$ python3 -q
>>> import numpy as np
>>> np.set_printoptions(suppress=True, linewidth=200)
>>> rd = lambda a: np.round(a, 3) + 0
>>> out = np.array([[-5, -4, 0, -1, -5, 2, 2, -5, 4, 4, 4],
...     [-2, -2, -4, 2, 5, 2, -2, -1, 1, -5, -2]])
>>> A = out.T @ out
>>> A
array([[ 29,  24,   8,   1,  15, -14,  -6,  27, -22, -10, -16],
       [ 24,  20,   8,   0,  10, -12,  -4,  22, -18,  -6, -12],
       [  8,   8,  16,  -8, -20,  -8,   8,   4,  -4,  20,   8],
       [  1,   0,  -8,   5,  15,   2,  -6,   3,  -2, -14,  -8],
       [ 15,  10, -20,  15,  50,   0, -20,  20, -15, -45, -30],
       [-14, -12,  -8,   2,   0,   8,   0, -12,  10,  -2,   4],
       [ -6,  -4,   8,  -6, -20,   0,   8,  -8,   6,  18,  12],
       [ 27,  22,   4,   3,  20, -12,  -8,  26, -21, -15, -18],
       [-22, -18,  -4,  -2, -15,  10,   6, -21,  17,  11,  14],
       [-10,  -6,  20, -14, -45,  -2,  18, -15,  11,  41,  26],
       [-16, -12,   8,  -8, -30,   4,  12, -18,  14,  26,  20]])
>>> # rank 2
>>> np.allclose(A[:-1].T @ np.linalg.lstsq(A[:-1].T, A[-1])[0], A[-1])
True
>>> np.linalg.lstsq(A[:-1].T, A[-1])[2]
np.int32(2)
>>> left, sv, Vh = np.linalg.svd(A)
>>> np.argmax(sv[:-1] / (sv[1:] + 1e-6)) + 1
np.int64(2)
>>> out = left[:, :2] @ np.diag(sv[:2]) @ Vh[:2]
>>> rd(np.abs(A - out).max())
np.float64(0.0)
>>> rd(out)
array([[ 29.,  24.,   8.,   1.,  15., -14.,  -6.,  27., -22., -10., -16.],
       [ 24.,  20.,   8.,   0.,  10., -12.,  -4.,  22., -18.,  -6., -12.],
       [  8.,   8.,  16.,  -8., -20.,  -8.,   8.,   4.,  -4.,  20.,   8.],
       [  1.,   0.,  -8.,   5.,  15.,   2.,  -6.,   3.,  -2., -14.,  -8.],
       [ 15.,  10., -20.,  15.,  50.,   0., -20.,  20., -15., -45., -30.],
       [-14., -12.,  -8.,   2.,   0.,   8.,   0., -12.,  10.,  -2.,   4.],
       [ -6.,  -4.,   8.,  -6., -20.,   0.,   8.,  -8.,   6.,  18.,  12.],
       [ 27.,  22.,   4.,   3.,  20., -12.,  -8.,  26., -21., -15., -18.],
       [-22., -18.,  -4.,  -2., -15.,  10.,   6., -21.,  17.,  11.,  14.],
       [-10.,  -6.,  20., -14., -45.,  -2.,  18., -15.,  11.,  41.,  26.],
       [-16., -12.,   8.,  -8., -30.,   4.,  12., -18.,  14.,  26.,  20.]])
>>> np.linalg.matrix_rank(A, rtol=0.05)
np.int64(2)
